$ python3 -q
>>> import numpy as np
>>> from numpy import linalg as LA
>>> np.set_printoptions(suppress=True, linewidth=140)
>>> rnd = lambda a: np.round(a, 3) + 0
>>> W0 = np.load("test4.npy")
>>> W0
array([[-2, -2,  0,  0],
       [-1,  1,  0,  0],
       [ 0,  0, -2, -2],
       [ 0,  0, -1,  1]])
>>> x = np.array([2, 2, 1, 1])
>>> h1 = np.maximum(W0 @ x, 0)
>>> rnd(np.tanh(W0 @ x))
array([-1.   ,  0.   , -0.999,  0.   ])
>>> np.flatnonzero(h1 > 1e-9)
array([], dtype=int64)
>>> np.trace(W0)
np.int64(-2)
>>> (W0 + W0.T) / 2
array([[-2. , -1.5,  0. ,  0. ],
       [-1.5,  1. ,  0. ,  0. ],
       [ 0. ,  0. , -2. , -1.5],
       [ 0. ,  0. , -1.5,  1. ]])
>>> W0 @ W0
array([[6, 2, 0, 0],
       [1, 3, 0, 0],
       [0, 0, 6, 2],
       [0, 0, 1, 3]])
>>> LA.matrix_power(W0, 3)
array([[-14, -10,   0,   0],
       [ -5,   1,   0,   0],
       [  0,   0, -14, -10],
       [  0,   0,  -5,   1]])
>>> np.allclose(W0 @ W0.T, W0.T @ W0)
False
>>> rnd(LA.det(W0))
np.float64(16.0)
>>> (W0 - W0.T) / 2
array([[ 0. , -0.5,  0. ,  0. ],
       [ 0.5,  0. ,  0. ,  0. ],
       [ 0. ,  0. ,  0. , -0.5],
       [ 0. ,  0. ,  0.5,  0. ]])
>>> E = np.load("x.npy")
>>> E
array([[3.02, 2.  , 2.  ],
       [5.  , 3.02, 0.  ],
       [3.  , 2.  , 2.02]])
>>> rnd(LA.norm(E, 1)), rnd(LA.norm(E, np.inf))
(np.float64(11.02), np.float64(8.02))
>>> rnd(LA.norm(E, axis=0))
array([6.567, 4.138, 2.843])
>>> rnd(LA.norm(E, "nuc"))
np.float64(10.087)
>>> LA.norm(E, axis=1).argmax()
np.int64(1)
>>> W1 = np.array([[2, 1], [0, 1], [1, -1]])
>>> b = np.array([1, 1])
>>> H = np.maximum(E @ W1 + b, 0)
>>> (H > 0).mean(axis=0)
array([1., 1.])
>>> H
array([[ 9.04,  4.02],
       [11.  ,  9.02],
       [ 9.02,  3.98]])
>>> basis = np.array([[8, 2, 5], [5, 7, 5]])
>>> rnd(H @ basis)
array([[ 92.42,  46.22,  65.3 ],
       [133.1 ,  85.14, 100.1 ],
       [ 92.06,  45.9 ,  65.  ]])
>>> (H @ basis).round(6).argmax(axis=1)
array([0, 0, 0])
>>> W1 @ basis
array([[21, 11, 15],
       [ 5,  7,  5],
       [ 3, -5,  0]])
